$ python3 -q
>>> import numpy as np
>>> np.set_printoptions(precision=4, suppress=True, linewidth=200)
>>> def rd(a):
...     return np.round(a, 4) + 0
... 
>>> arr = np.load("layer5.npy")
>>> arr
array([[36, 48, 12,  0],
       [48, 64, 16,  0],
       [12, 16,  4,  0],
       [ 0,  0,  0,  0]])
>>> rank = np.linalg.matrix_rank(arr)
>>> rank
np.int64(1)
>>> ns = np.linalg.svd(arr)[2][rank:].T
>>> np.allclose(arr @ ns, 0)
True
>>> np.linalg.matrix_rank(arr.T @ arr), np.linalg.matrix_rank(arr @ arr.T)
(np.int64(1), np.int64(1))
>>> rng = np.random.default_rng(2714)
>>> Y = arr + rng.integers(-2, 3, (4, 1)) @ rng.integers(-2, 3, (1, 4))
>>> Y
array([[40, 48, 12,  0],
       [52, 64, 16,  0],
       [12, 16,  4,  0],
       [ 0,  0,  0,  0]])
>>> Y - arr
array([[4, 0, 0, 0],
       [4, 0, 0, 0],
       [0, 0, 0, 0],
       [0, 0, 0, 0]])
>>> np.linalg.matrix_rank(Y - arr, tol=1e-8)
np.int64(1)
>>> np.abs(Y - arr).sum(axis=1)
array([4, 4, 0, 0])
>>> left, sig, Vt = np.linalg.svd(arr)
>>> vecs = Vt[:(sig > 1e-8).sum()]
>>> vec = arr[3] + 4 * arr[1] + rng.integers(2) * np.eye(4)[1]
>>> vec
array([192., 257.,  64.,   0.])
>>> rd(np.linalg.norm(vec - vecs.T @ vecs @ vec))
np.float64(0.6202)
>>> np.linalg.matrix_rank(np.vstack([arr, vec]))
np.int64(2)
>>> rd(vecs.T @ vecs)
array([[0.3462, 0.4615, 0.1154, 0.    ],
       [0.4615, 0.6154, 0.1538, 0.    ],
       [0.1154, 0.1538, 0.0385, 0.    ],
       [0.    , 0.    , 0.    , 0.    ]])
>>> rd(np.diag(vecs.T @ vecs))
array([0.3462, 0.6154, 0.0385, 0.    ])
>>> Y = np.array([[2, 3, 4], [5, 1, -4]])
>>> C = np.kron(Y, arr)
>>> rd(np.linalg.norm(C, 2)), rd(np.linalg.norm(Y, 2) * np.linalg.norm(arr, 2))
(np.float64(679.2634), np.float64(679.2634))
>>> W = np.array([[0, -2, 1, 2, -2, 1],
...     [3, 1, -2, 2, -3, -3],
...     [-2, 2, -3, 3, 2, -3],
...     [3, 2, 0, 2, -1, -1]])
>>> c = np.array([4, 7, 5, -1, 3, -4])
>>> H = np.maximum(arr @ W + c, 0)
>>> np.linalg.matrix_rank(H)
np.int64(3)
>>> (H > 0).mean(axis=0)
array([1.  , 1.  , 0.25, 0.75, 0.25, 0.  ])
>>> C = np.array([[-3, 5], [5, 4], [0, 3], [-3, 3], [2, -4], [0, -2]])
>>> (H @ C).round(6).argmax(axis=1)
array([1, 1, 1, 1])
>>> W @ C
array([[-20,   7],
       [-16,  37],
       [ 11,  -4],
       [ -7,  35]])
>>> J = np.load("a.npy")
>>> rd(J)
array([[ -2.8927,  -7.277 ,   0.543 ,  18.3952],
       [ -3.0192,  -8.8733,  15.9024,   7.6983],
       [ -2.2549,  -7.1801,  18.5139,   0.7716],
       [ -3.2473,  -9.2511,  13.5951,  10.9109],
       [ -3.2717,  -8.7023,   6.2772,  16.5579],
       [  1.2024,   4.5457, -18.4766,   6.042 ],
       [  0.2504,  -0.6385,  15.1753, -13.0093],
       [ -2.5995,  -6.3032,  -2.3449,  18.6551],
       [  0.007 ,  -1.311 ,  15.9436, -12.0035],
       [ -0.9419,  -3.8648,  18.1215,  -7.469 ],
       [ -2.0713,  -4.6458,  -6.3902,  18.2563],
       [  0.5504,   2.8248, -17.3844,   9.4605],
       [ -2.2297,  -7.1198,  18.5472,   0.5826],
       [  3.3072,   9.3016, -12.4019, -12.1957],
       [  3.2806,   8.7433,  -6.5017, -16.4475],
       [  1.3265,   2.4231,  10.7163, -16.6592],
       [ -2.944 ,  -7.4542,   1.1295,  18.2891],
       [ -2.9286,  -8.6937,  16.4661,   6.6865],
       [  0.2645,  -0.5995,  15.1283, -13.0654],
       [  3.316 ,   8.9201,  -7.5619, -15.8825],
       [ -2.053 ,  -6.6927,  18.7218,  -0.6967],
       [ -1.2031,  -2.0642, -11.3228,  16.3122]])
>>> C = J[[10, 18]].astype(float)
>>> for _ in range(4):
...     lab = np.linalg.norm(J[:, None] - C, axis=-1).argmin(axis=1)
...     C = np.array([J[lab == j].mean(axis=0) for j in range(2)])
... 
>>> lab
array([0, 1, 1, 0, 0, 0, 1, 0, 1, 1, 0, 0, 1, 1, 1, 1, 0, 1, 1, 1, 1, 0])
>>> rd(C)
array([[-1.8307, -4.2586, -3.8193, 14.7644],
       [-0.1289, -1.1989, 10.5208, -7.0531]])
>>> rd(C[1] - C[0])
array([  1.7019,   3.0597,  14.3402, -21.8174])
>>> np.bincount(lab)
array([ 9, 13])
>>> np.linalg.matrix_rank(J, rtol=0.1)
np.int64(2)
>>> np.argsort(-np.linalg.norm(J, axis=0).round(6), kind="stable")[:3]
array([2, 3, 1])
>>> rd(np.linalg.norm(J, 2) / np.linalg.norm(J))
np.float64(0.7194)
>>> Xs = J - J.mean(axis=0)
>>> left, sig, Vt = np.linalg.svd(Xs, full_matrices=False)
>>> (np.sign(left[:, 0]) == np.sign(left[0, 0])).astype(int)
array([1, 0, 0, 1, 1, 1, 0, 1, 0, 0, 1, 1, 0, 0, 0, 0, 1, 0, 0, 0, 0, 1])
>>> rd(Vt[0] * np.sign(Vt[0, np.abs(Vt[0]).argmax()]))
array([-0.0493, -0.0718, -0.6165,  0.7825])
>>> np.searchsorted(np.cumsum(sig ** 2) / (sig ** 2).sum(), 0.9) + 1
np.int64(2)
>>> rd((sig ** 2).sum() ** 2 / (sig ** 4).sum())
np.float64(1.9831)
>>> rank = np.linalg.matrix_rank(J)
>>> rank
np.int64(2)
>>> ns = np.linalg.svd(J)[2][rank:].T
>>> ns.shape
(4, 2)
>>> np.allclose(J @ ns, 0)
True
>>> [int(np.linalg.matrix_rank(J[:i])) for i in range(1, len(J) + 1)]
[1, 2, 2, 2, 2, 2, 2, 2, 2, 2, 2, 2, 2, 2, 2, 2, 2, 2, 2, 2, 2, 2]
>>> np.linalg.lstsq(J[:-1].T, J[-1])[2]
np.int32(2)
>>> rd(J @ np.linalg.pinv(J) @ J)
array([[ -2.8927,  -7.277 ,   0.543 ,  18.3952],
       [ -3.0192,  -8.8733,  15.9024,   7.6983],
       [ -2.2549,  -7.1801,  18.5139,   0.7716],
       [ -3.2473,  -9.2511,  13.5951,  10.9109],
       [ -3.2717,  -8.7023,   6.2772,  16.5579],
       [  1.2024,   4.5457, -18.4766,   6.042 ],
       [  0.2504,  -0.6385,  15.1753, -13.0093],
       [ -2.5995,  -6.3032,  -2.3449,  18.6551],
       [  0.007 ,  -1.311 ,  15.9436, -12.0035],
       [ -0.9419,  -3.8648,  18.1215,  -7.469 ],
       [ -2.0713,  -4.6458,  -6.3902,  18.2563],
       [  0.5504,   2.8248, -17.3844,   9.4605],
       [ -2.2297,  -7.1198,  18.5472,   0.5826],
       [  3.3072,   9.3016, -12.4019, -12.1957],
       [  3.2806,   8.7433,  -6.5017, -16.4475],
       [  1.3265,   2.4231,  10.7163, -16.6592],
       [ -2.944 ,  -7.4542,   1.1295,  18.2891],
       [ -2.9286,  -8.6937,  16.4661,   6.6865],
       [  0.2645,  -0.5995,  15.1283, -13.0654],
       [  3.316 ,   8.9201,  -7.5619, -15.8825],
       [ -2.053 ,  -6.6927,  18.7218,  -0.6967],
       [ -1.2031,  -2.0642, -11.3228,  16.3122]])
>>> Y = np.array([[-1, 3, 3], [-2, 2, -1], [3, 2, 2]])
>>> X = Y - Y.T
>>> X
array([[ 0,  5,  0],
       [-5,  0, -3],
       [ 0,  3,  0]])
>>> # rank 2
>>> left, sig, Vt = np.linalg.svd(X)
>>> vecs = Vt[:(sig > 1e-8).sum()]
>>> vec = X[2] + 2 * X[1] + rng.integers(2) * np.eye(3)[2]
>>> vec
array([-10.,   3.,  -6.])
>>> rd(vecs.T @ vecs)
array([[0.7353, 0.    , 0.4412],
       [0.    , 1.    , 0.    ],
       [0.4412, 0.    , 0.2647]])
>>> rd(np.diag(vecs.T @ vecs))
array([0.7353, 1.    , 0.2647])
>>> np.allclose(vecs.T @ vecs @ vec, vec)
True
>>> rd(np.linalg.norm(vec - vecs.T @ vecs @ vec))
np.float64(0.0)
>>> vec = np.array([2, 1, 0, -1])
>>> arr * vec
array([[72, 48,  0,  0],
       [96, 64,  0,  0],
       [24, 16,  0,  0],
       [ 0,  0,  0,  0]])
>>> arr @ np.ones(4)
array([ 96., 128.,  32.,   0.])
>>> (arr * vec).sum(axis=1)
array([120, 160,  40,   0])
>>> np.linalg.norm(arr @ vec) <= np.linalg.norm(arr, 2) * np.linalg.norm(vec) + 1e-9
np.True_
>>> (arr @ vec).argmax()
np.int64(1)
>>> np.einsum("ij,j->i", arr, vec)
array([120, 160,  40,   0])
>>> arr @ np.eye(4)[0]
array([36., 48., 12.,  0.])
>>> left, sig, Vt = np.linalg.svd(X)
>>> rd(sig)
array([5.831, 5.831, 0.   ])
>>> Y = left[:, :2] @ np.diag(sig[:2]) @ Vt[:2]
>>> np.linalg.matrix_rank(X, rtol=0.05)
np.int64(2)
>>> np.linalg.matrix_rank(Y)
np.int64(2)
>>> rd(np.linalg.norm(X - Y) / np.linalg.norm(X))
np.float64(0.0)
